>>> import numpy as np
>>> np.set_printoptions(precision=3, suppress=True, linewidth=120)
>>> m1 = np.load("dump.npy")
>>> m1
array([[0, 2, 0, 0, 0, 0, 0, 0, 0, 0, 0, 0],
       [0, 0, 0, 0, 0, 2, 0, 0, 0, 0, 0, 0],
       [0, 0, 1, 0, 0, 0, 0, 0, 0, 0, 0, 0],
       [0, 0, 0, 0, 0, 0, 0, 0, 0, 1, 0, 0],
       [0, 0, 0, 0, 0, 0, 0, 0, 0, 0, 0, 0],
       [0, 0, 0, 0, 0, 0, 0, 0, 2, 0, 0, 0],
       [0, 0, 0, 0, 0, 0, 1, 0, 0, 0, 0, 0],
       [0, 0, 0, 0, 0, 0, 0, 0, 0, 0, 1, 0],
       [0, 0, 0, 0, 0, 0, 0, 0, 0, 0, 0, 0],
       [1, 0, 0, 0, 0, 0, 0, 0, 0, 0, 0, 0],
       [0, 0, 0, 2, 0, 0, 0, 0, 0, 0, 0, 0],
       [0, 0, 0, 0, 0, 0, 0, 0, 0, 0, 0, 0]])
>>> np.allclose(m1[:-1].T @ np.linalg.lstsq(m1[:-1].T, m1[-1])[0], m1[-1])
True
>>> np.abs(np.diag(np.linalg.qr(m1)[1])) > 1e-9
array([ True,  True,  True,  True, False,  True,  True, False,  True,  True, False, False])
>>> np.linalg.lstsq(m1[:-1].T, m1[-1])[2]
np.int32(9)
>>> np.unique(m1.round(6), axis=0).shape
(10, 12)
>>> U, s, vt = np.linalg.svd(m1)
>>> V = vt[:(s > 1e-8).sum()]
>>> rng = np.random.default_rng(91841)
>>> vec = m1[8] + 2 * m1[10] + rng.integers(2) * np.eye(12)[11]
>>> vec
array([0., 0., 0., 4., 0., 0., 0., 0., 0., 0., 0., 1.])
>>> np.linalg.matrix_rank(np.vstack([m1, vec]))
np.int64(10)
>>> np.diag(V.T @ V)
array([1., 1., 1., 1., 0., 1., 1., 0., 1., 1., 1., 0.])
>>> np.allclose(V.T @ V @ vec, vec)
False
>>> J = np.loadtxt("layer6.csv", delimiter=",")
>>> J
array([[  7.713,   2.907,   5.544,   5.501,   2.213,   9.039,  10.733,   0.188],
       [  7.521,   5.638,   3.36 ,  12.103,   0.334,   8.447,   7.549,   1.206],
       [  7.662,   3.835,   5.19 ,   8.848,   1.398,  10.724,   4.055,   7.274],
       [ -8.38 ,  -9.56 ,  -1.693,   0.108,  -1.818,  -6.409,   3.356,  -8.707],
       [  3.097,  -2.855,   5.582,   0.463,   2.185,   7.532,   3.124,   6.196],
       [  7.455,   5.154,   3.584,  10.899,   0.622,   8.142,   8.89 ,  -0.088],
       [ -1.085,  -2.081,   0.195,   6.602,  -1.122,   0.031,   5.647,  -5.056],
       [-21.074, -22.429,  -4.006,  -7.615,  -3.661, -12.234, -16.988,   4.439],
       [-14.053, -13.425,  -4.591,  -0.448,  -3.596, -11.731,  -0.407, -10.924],
       [-16.912, -19.413,  -3.016,  -9.803,  -1.969, -13.379,   0.654, -11.955],
       [  6.145,   2.707,   4.534,   8.63 ,   0.957,   9.564,   2.399,   7.546],
       [  9.289,   4.349,   5.8  ,   5.665,   2.613,   9.061,  15.597,  -4.109],
       [  5.269,  -1.485,   6.995,   1.09 ,   2.824,  10.701,   1.338,  11.016],
       [-12.725, -11.841,  -4.134,   2.077,  -3.749,  -9.212,  -4.368,  -5.207],
       [  4.313,   1.882,   3.199,   9.158,   0.16 ,   7.332,   2.091,   5.36 ],
       [-16.817, -18.16 ,  -3.997,  -7.532,  -2.613, -14.274,   1.884, -14.388],
       [-15.056, -12.973,  -6.078,   1.638,  -4.558, -13.573,  -0.072, -13.539],
       [ 14.511,  11.097,   6.267,  13.938,   2.158,  14.13 ,  13.763,   1.417],
       [ -0.307,  -5.696,   3.965,  -1.858,   1.58 ,   3.114,   5.321,  -0.012],
       [-23.126, -22.655,  -5.7  ,  -4.483,  -5.152, -13.291, -22.71 ,   7.815],
       [  3.444,   1.04 ,   2.791,   8.053,   0.12 ,   5.817,   3.986,   2.28 ],
       [-12.726, -14.65 ,  -2.29 ,  -5.028,  -1.863,  -9.821,   1.671,  -9.927],
       [-13.656, -14.247,  -2.901,  -0.862,  -3.123,  -7.745,  -9.346,   1.257],
       [-16.342, -16.595,  -4.013,  -2.676,  -3.576, -10.777,  -8.816,  -2.101],
       [ -1.898,  -6.199,   2.798,  -0.464,   0.678,   1.882,   2.613,   0.828],
       [ -6.109, -10.729,   1.829,  -4.802,   0.428,  -1.97 ,   2.012,  -1.955],
       [-18.243, -19.683,  -3.842,  -7.507,  -2.949, -13.129,  -5.681,  -6.506],
       [  0.102,  -1.596,   1.389,   7.024,  -0.721,   2.948,   1.509,   1.609],
       [-22.728, -21.766,  -6.969,  -6.078,  -4.91 , -18.115,  -7.784, -10.18 ],
       [ 26.092,  17.838,  13.214,  13.   ,   6.42 ,  26.136,  19.75 ,   9.011],
       [ -0.009,  -0.485,   0.063,   8.55 ,  -1.308,   0.657,   6.215,  -5.238],
       [ -7.172,  -7.701,  -1.825,   2.648,  -2.102,  -5.387,   2.936,  -7.703],
       [-13.047, -13.222,  -3.347,  -0.326,  -3.164,  -8.821,  -4.917,  -3.885],
       [-14.321, -17.23 ,  -0.952,  -5.449,  -1.945,  -5.783, -13.748,   8.028],
       [ -5.685,  -8.436,   0.953,   0.981,  -0.897,  -0.019,  -5.373,   5.606]])
>>> np.linalg.matrix_rank(J, rtol=0.1)
np.int64(4)
>>> [round(float(x), 3) for x in np.linalg.svd(J, compute_uv=False)[:3]]
[131.31, 47.38, 35.89]
>>> round(np.linalg.norm(J, 2) / np.linalg.norm(J), 3)
np.float64(0.899)
